$ python -q
>>> import numpy as np
>>> np.set_printoptions(suppress=True, linewidth=200)
>>> cent = np.array([[1, -5, 0], [-5, 1, -1], [5, 3, -3]])
>>> arr = np.repeat(cent, 24 // 3, axis=0)
>>> rng = np.random.default_rng(24)
>>> arr = arr + 0.3 * rng.normal(size=arr.shape)
>>> arr.round(1) + 0
array([[ 1.4, -4.9, -0.3],
       [ 0.9, -5.1, -0.1],
       [ 1.2, -5.4,  0.3],
       [ 0.7, -5.1,  0.3],
       [ 1.2, -5.2,  0.5],
       [ 1.1, -5.3,  0. ],
       [ 0.8, -4.9, -0.4],
       [ 1.1, -5.5,  0.3],
       [-4.9,  1.4, -1.2],
       [-5.6,  0.6, -1.1],
       [-4.4,  1.2, -0.6],
       [-5.3,  0.8, -1.1],
       [-4.6,  0.8, -1.1],
       [-4.5,  0.7, -1. ],
       [-5.4,  0.9, -0.8],
       [-4.6,  0.6, -1.8],
       [ 5.2,  3.5, -3.2],
       [ 5.1,  3. , -3.6],
       [ 4.2,  3. , -2.9],
       [ 4.5,  2.9, -3.2],
       [ 4.7,  2.6, -2.6],
       [ 5. ,  2.9, -3.1],
       [ 5.1,  2.8, -3. ],
       [ 4.8,  3.1, -3.1]])
>>> cen = arr - arr.mean(axis=0)
>>> evecs = np.linalg.svd(cen)[2][:2]
>>> B = cen - cen @ evecs.T @ evecs
>>> np.round(np.diag(evecs.T @ evecs), 1)
array([1. , 0.9, 0.1])
>>> np.linalg.norm(B, axis=1).round(6).argmax()
np.int64(15)
>>> np.round(np.linalg.norm(B) / np.linalg.norm(cen), 1)
np.float64(0.1)
>>> print(np.round(B.std(axis=0), 1) + 0)
[0.  0.1 0.3]
>>> lab = rng.permutation(3)
>>> B = arr[:, lab] * rng.choice([-1, 1], 3)
>>> print(B.round(1) + 0)
[[-1.4 -0.3  4.9]
 [-0.9 -0.1  5.1]
 [-1.2  0.3  5.4]
 [-0.7  0.3  5.1]
 [-1.2  0.5  5.2]
 [-1.1  0.   5.3]
 [-0.8 -0.4  4.9]
 [-1.1  0.3  5.5]
 [ 4.9 -1.2 -1.4]
 [ 5.6 -1.1 -0.6]
 [ 4.4 -0.6 -1.2]
 [ 5.3 -1.1 -0.8]
 [ 4.6 -1.1 -0.8]
 [ 4.5 -1.  -0.7]
 [ 5.4 -0.8 -0.9]
 [ 4.6 -1.8 -0.6]
 [-5.2 -3.2 -3.5]
 [-5.1 -3.6 -3. ]
 [-4.2 -2.9 -3. ]
 [-4.5 -3.2 -2.9]
 [-4.7 -2.6 -2.6]
 [-5.  -3.1 -2.9]
 [-5.1 -3.  -2.8]
 [-4.8 -3.1 -3.1]]
>>> Uu, _, Vh = np.linalg.svd(arr.T @ B)
>>> np.round(Uu @ Vh, 1) + 0
array([[-1.,  0.,  0.],
       [ 0.,  0., -1.],
       [ 0.,  1.,  0.]])
>>> A = np.load("test6.npy")
>>> A.round(1) + 0
array([[-0.8,  0.2, -1. , -0.7, -0.7, -0.2, -0.8, -0.9],
       [-1.4, -1.1,  0.4,  0.4, -0.1,  0.7, -0.2,  0.4],
       [-0.5, -0.6, -0.4, -0.6,  0.7, -1.4,  0.5,  0.5],
       [-0.1,  0.2,  1.3, -1.1, -0.4, -0.3, -0.8,  0.5],
       [ 0.6, -0.5, -0.6,  0.5, -0.1, -0.3, -1.4,  0.9],
       [ 0.6, -1.3,  0.6,  0.1,  0. , -0.4, -0.2, -1.2],
       [ 0.6, -0.7, -0.6, -1.2,  0.3,  1.1,  0.2,  0.3],
       [-0.2,  0.4,  0.1, -0.1,  1.7,  0.3, -0.8, -0.4]])
>>> B = np.linalg.inv(A)
>>> np.round(A @ B, 1) + 0
array([[1., 0., 0., 0., 0., 0., 0., 0.],
       [0., 1., 0., 0., 0., 0., 0., 0.],
       [0., 0., 1., 0., 0., 0., 0., 0.],
       [0., 0., 0., 1., 0., 0., 0., 0.],
       [0., 0., 0., 0., 1., 0., 0., 0.],
       [0., 0., 0., 0., 0., 1., 0., 0.],
       [0., 0., 0., 0., 0., 0., 1., 0.],
       [0., 0., 0., 0., 0., 0., 0., 1.]])
>>> np.round(np.linalg.inv(B), 1) + 0
array([[-0.8,  0.2, -1. , -0.7, -0.7, -0.2, -0.8, -0.9],
       [-1.4, -1.1,  0.4,  0.4, -0.1,  0.7, -0.2,  0.4],
       [-0.5, -0.6, -0.4, -0.6,  0.7, -1.4,  0.5,  0.5],
       [-0.1,  0.2,  1.3, -1.1, -0.4, -0.3, -0.8,  0.5],
       [ 0.6, -0.5, -0.6,  0.5, -0.1, -0.3, -1.4,  0.9],
       [ 0.6, -1.3,  0.6,  0.1,  0. , -0.4, -0.2, -1.2],
       [ 0.6, -0.7, -0.6, -1.2,  0.3,  1.1,  0.2,  0.3],
       [-0.2,  0.4,  0.1, -0.1,  1.7,  0.3, -0.8, -0.4]])
>>> print(round(np.linalg.det(A) * np.linalg.det(B), 1))
1.0
>>> np.allclose(B, A.T)
False
>>> np.round(np.linalg.det(A), 1)
np.float64(-256.0)
>>> np.round(A @ A, 1)
array([[ 0.2,  0.9,  0.9,  2.5, -1.6,  1.1,  2. , -0.1],
       [ 2.6,  0.2,  2. ,  0.1,  1.6, -1.4,  0.8,  0.3],
       [ 1.1,  1.8, -1.8,  0.4,  1.2,  1.5, -0.3,  2. ],
       [-1.7,  0.1, -1.2,  1.3,  2. , -1.8,  1.6, -0.2],
       [-0.7,  2.8,  0.9,  0.7,  0.1, -0.8, -2. , -1.3],
       [ 0.9,  1.3, -1.5, -1.2, -2.1, -2.1,  1. ,  0.2],
       [ 1.8, -0.6, -1.8,  0.9,  0.3,  0.4, -0.4, -2.8],
       [ 0.5, -1.3, -0.3,  2.2, -0.9, -1.5, -1.9,  1.5]])
>>> round(float(np.trace(A)), 1)
-4.0
>>> B = A + rng.integers(-2, 3, (8, 2)) @ rng.integers(-2, 3, (2, 8))
>>> B.round(1) + 0
array([[ 4.2, -4.8, -7. ,  1.3, -4.7,  4.8, -0.8, -1.9],
       [-0.4, -2.1, -1.6, -1.6, -0.1,  1.7,  1.8, -0.6],
       [ 5.5, -6.6, -8.4, -0.6, -3.3,  4.6,  2.5, -1.5],
       [ 5.9, -5.8, -6.7, -1.1, -4.4,  5.7,  1.2, -1.5],
       [-2.4,  2.5,  1.4, -5.5,  3.9, -3.3,  2.6, -0.1],
       [ 1.6, -2.3, -1.4, -1.9,  0. ,  0.6,  1.8, -2.2],
       [-0.4,  0.3, -0.6, -5.2,  2.3,  0.1,  3.2, -0.7],
       [-2.2,  2.4,  4.1,  3.9,  1.7, -1.7, -4.8,  1.6]])
>>> np.linalg.matrix_rank(B - A, tol=1e-8)
np.int64(2)
>>> x0 = np.array([0, 3, 9, 7, 8, 7, 2, 8])
>>> h = np.maximum(B @ x0, 0)
>>> h.round(1)
array([ 0. ,  0. ,  0. ,  0. ,  0. ,  0. ,  0. , 76.3])
>>> m1 = np.load("mat.npy")
>>> print(m1)
[[ 23  -3  29 -16   0   7  -1   4  -4   6 -13]
 [ -3  62 -21  22  23 -35   9   4  27  -4   9]
 [ 29 -21  63 -33 -12  31  -8  20   3   4 -16]
 [-16  22 -33  54   4 -23   1  -9  15  -7   4]
 [  0  23 -12   4  71 -37  -1   0   7 -16  10]
 [  7 -35  31 -23 -37  68   5   5  -5  25   1]
 [ -1   9  -8   1  -1   5  59  -1 -18   4  37]
 [  4   4  20  -9   0   5  -1  29   7  -2   4]
 [ -4  27   3  15   7  -5 -18   7  45  -5  -2]
 [  6  -4   4  -7 -16  25   4  -2  -5  42  12]
 [-13   9 -16   4  10   1  37   4  -2  12  45]]
>>> # equal to its transpose
>>> w, evecs = np.linalg.eigh(m1)
>>> np.round(np.linalg.eigvalsh(m1 @ m1), 1)
array([    0.1,     4.1,   134.2,   384.2,   589.5,  1193.7,  1522.8,  4475.5,  6155.6, 11058.5, 32098.7])
>>> np.round(np.abs(evecs[:, -1]), 1)
array([0.2, 0.4, 0.4, 0.4, 0.4, 0.5, 0.1, 0.1, 0.2, 0.2, 0.1])
>>> np.round(evecs.T @ evecs, 1) + 0
array([[1., 0., 0., 0., 0., 0., 0., 0., 0., 0., 0.],
       [0., 1., 0., 0., 0., 0., 0., 0., 0., 0., 0.],
       [0., 0., 1., 0., 0., 0., 0., 0., 0., 0., 0.],
       [0., 0., 0., 1., 0., 0., 0., 0., 0., 0., 0.],
       [0., 0., 0., 0., 1., 0., 0., 0., 0., 0., 0.],
       [0., 0., 0., 0., 0., 1., 0., 0., 0., 0., 0.],
       [0., 0., 0., 0., 0., 0., 1., 0., 0., 0., 0.],
       [0., 0., 0., 0., 0., 0., 0., 1., 0., 0., 0.],
       [0., 0., 0., 0., 0., 0., 0., 0., 1., 0., 0.],
       [0., 0., 0., 0., 0., 0., 0., 0., 0., 1., 0.],
       [0., 0., 0., 0., 0., 0., 0., 0., 0., 0., 1.]])
>>> np.unique(w.round(6) + 0, return_counts=True)[1]
array([1, 1, 1, 1, 1, 1, 1, 1, 1, 1, 1])
>>> w.round(1)
array([  0.3,   2. ,  11.6,  19.6,  24.3,  34.6,  39. ,  66.9,  78.5, 105.2, 179.2])
>>> (w > 1e-8).sum(), (w < -1e-8).sum()
(np.int64(11), np.int64(0))
>>> np.round(evecs @ np.diag(w) @ evecs.T, 1) + 0
array([[ 23.,  -3.,  29., -16.,   0.,   7.,  -1.,   4.,  -4.,   6., -13.],
       [ -3.,  62., -21.,  22.,  23., -35.,   9.,   4.,  27.,  -4.,   9.],
       [ 29., -21.,  63., -33., -12.,  31.,  -8.,  20.,   3.,   4., -16.],
       [-16.,  22., -33.,  54.,   4., -23.,   1.,  -9.,  15.,  -7.,   4.],
       [  0.,  23., -12.,   4.,  71., -37.,  -1.,   0.,   7., -16.,  10.],
       [  7., -35.,  31., -23., -37.,  68.,   5.,   5.,  -5.,  25.,   1.],
       [ -1.,   9.,  -8.,   1.,  -1.,   5.,  59.,  -1., -18.,   4.,  37.],
       [  4.,   4.,  20.,  -9.,   0.,   5.,  -1.,  29.,   7.,  -2.,   4.],
       [ -4.,  27.,   3.,  15.,   7.,  -5., -18.,   7.,  45.,  -5.,  -2.],
       [  6.,  -4.,   4.,  -7., -16.,  25.,   4.,  -2.,  -5.,  42.,  12.],
       [-13.,   9., -16.,   4.,  10.,   1.,  37.,   4.,  -2.,  12.,  45.]])
>>> L = np.linalg.cholesky(m1)
>>> print(np.round(np.diag(L) ** 2, 1))
[23.  61.6 21.6 34.  60.1 31.7 52.5 15.2 11.3 23.7  0.9]
>>> L.round(1)
array([[ 4.8,  0. ,  0. ,  0. ,  0. ,  0. ,  0. ,  0. ,  0. ,  0. ,  0. ],
       [-0.6,  7.8,  0. ,  0. ,  0. ,  0. ,  0. ,  0. ,  0. ,  0. ,  0. ],
       [ 6. , -2.2,  4.7,  0. ,  0. ,  0. ,  0. ,  0. ,  0. ,  0. ,  0. ],
       [-3.3,  2.5, -1.6,  5.8,  0. ,  0. ,  0. ,  0. ,  0. ,  0. ,  0. ],
       [ 0. ,  2.9, -1.2, -0.9,  7.8,  0. ,  0. ,  0. ,  0. ,  0. ,  0. ],
       [ 1.5, -4.3,  2.7, -0.5, -2.8,  5.6,  0. ,  0. ,  0. ,  0. ,  0. ],
       [-0.2,  1.1, -0.9, -0.7, -0.8,  1.8,  7.2,  0. ,  0. ,  0. ,  0. ],
       [ 0.8,  0.6,  3.5, -0.4,  0.3, -0.5,  0.3,  3.9,  0. ,  0. ,  0. ],
       [-0.8,  3.4,  3.3,  1.5,  0.3,  0.6, -2.6, -1.1,  3.4,  0. ,  0. ],
       [ 1.3, -0.4, -1. , -0.6, -2.1,  3.2, -0.5,  0.7, -0.2,  4.9,  0. ],
       [-2.7,  0.9,  0.5, -1.1,  0.9,  1.7,  4.5,  0.6,  1.1,  3. ,  1. ]])
>>> u = np.array([8, -5, 5, 9, 4, 6, 9, 0, 1, -9, 4])
>>> B = L + np.outer(u, np.eye(11)[4])
>>> np.linalg.matrix_rank(B - L)
np.int64(1)
>>> np.linalg.matrix_rank(np.linalg.inv(B) - np.linalg.inv(L), tol=1e-8)
np.int64(1)
>>> B.round(1)
array([[  4.8,   0. ,   0. ,   0. ,   8. ,   0. ,   0. ,   0. ,   0. ,   0. ,   0. ],
       [ -0.6,   7.8,   0. ,   0. ,  -5. ,   0. ,   0. ,   0. ,   0. ,   0. ,   0. ],
       [  6. ,  -2.2,   4.7,   0. ,   5. ,   0. ,   0. ,   0. ,   0. ,   0. ,   0. ],
       [ -3.3,   2.5,  -1.6,   5.8,   9. ,   0. ,   0. ,   0. ,   0. ,   0. ,   0. ],
       [  0. ,   2.9,  -1.2,  -0.9,  11.8,   0. ,   0. ,   0. ,   0. ,   0. ,   0. ],
       [  1.5,  -4.3,   2.7,  -0.5,   3.2,   5.6,   0. ,   0. ,   0. ,   0. ,   0. ],
       [ -0.2,   1.1,  -0.9,  -0.7,   8.2,   1.8,   7.2,   0. ,   0. ,   0. ,   0. ],
       [  0.8,   0.6,   3.5,  -0.4,   0.3,  -0.5,   0.3,   3.9,   0. ,   0. ,   0. ],
       [ -0.8,   3.4,   3.3,   1.5,   1.3,   0.6,  -2.6,  -1.1,   3.4,   0. ,   0. ],
       [  1.3,  -0.4,  -1. ,  -0.6, -11.1,   3.2,  -0.5,   0.7,  -0.2,   4.9,   0. ],
       [ -2.7,   0.9,   0.5,  -1.1,   4.9,   1.7,   4.5,   0.6,   1.1,   3. ,   1. ]])
>>> T = np.stack([m1, 5 * m1, m1[::-1]])
>>> print(np.linalg.matrix_rank(T.reshape(3, -1)))
2
>>> T.shape
(3, 11, 11)
>>> np.linalg.matrix_rank(T)
array([11, 11, 11])
>>> (T @ m1.T).shape
(3, 11, 11)
>>> print(m1.sum(axis=0))
[32 93 60 12 49 42 86 61 70 59 91]
>>> np.linalg.matrix_rank(m1)
np.int64(11)
>>> np.diff(m1, axis=0)
array([[ -26,   65,  -50,   38,   23,  -42,   10,    0,   31,  -10,   22],
       [  32,  -83,   84,  -55,  -35,   66,  -17,   16,  -24,    8,  -25],
       [ -45,   43,  -96,   87,   16,  -54,    9,  -29,   12,  -11,   20],
       [  16,    1,   21,  -50,   67,  -14,   -2,    9,   -8,   -9,    6],
       [   7,  -58,   43,  -27, -108,  105,    6,    5,  -12,   41,   -9],
       [  -8,   44,  -39,   24,   36,  -63,   54,   -6,  -13,  -21,   36],
       [   5,   -5,   28,  -10,    1,    0,  -60,   30,   25,   -6,  -33],
       [  -8,   23,  -17,   24,    7,  -10,  -17,  -22,   38,   -3,   -6],
       [  10,  -31,    1,  -22,  -23,   30,   22,   -9,  -50,   47,   14],
       [ -19,   13,  -20,   11,   26,  -24,   33,    6,    3,  -30,   33]])
>>> np.linalg.rank(m1)
Traceback (most recent call last):
  File "<python-input-62>", line 1, in <module>
    np.linalg.rank(m1)
    ^^^^^^^^^^^^^^
AttributeError: module 'numpy.linalg' has no attribute 'rank'
>>> np.round(m1.mean(axis=0), 1)
array([2.9, 8.5, 5.5, 1.1, 4.5, 3.8, 7.8, 5.5, 6.4, 5.4, 8.3])
>>> m1 - m1[0]
array([[  0,   0,   0,   0,   0,   0,   0,   0,   0,   0,   0],
       [-26,  65, -50,  38,  23, -42,  10,   0,  31, -10,  22],
       [  6, -18,  34, -17, -12,  24,  -7,  16,   7,  -2,  -3],
       [-39,  25, -62,  70,   4, -30,   2, -13,  19, -13,  17],
       [-23,  26, -41,  20,  71, -44,   0,  -4,  11, -22,  23],
       [-16, -32,   2,  -7, -37,  61,   6,   1,  -1,  19,  14],
       [-24,  12, -37,  17,  -1,  -2,  60,  -5, -14,  -2,  50],
       [-19,   7,  -9,   7,   0,  -2,   0,  25,  11,  -8,  17],
       [-27,  30, -26,  31,   7, -12, -17,   3,  49, -11,  11],
       [-17,  -1, -25,   9, -16,  18,   5,  -6,  -1,  36,  25],
       [-36,  12, -45,  20,  10,  -6,  38,   0,   2,   6,  58]])
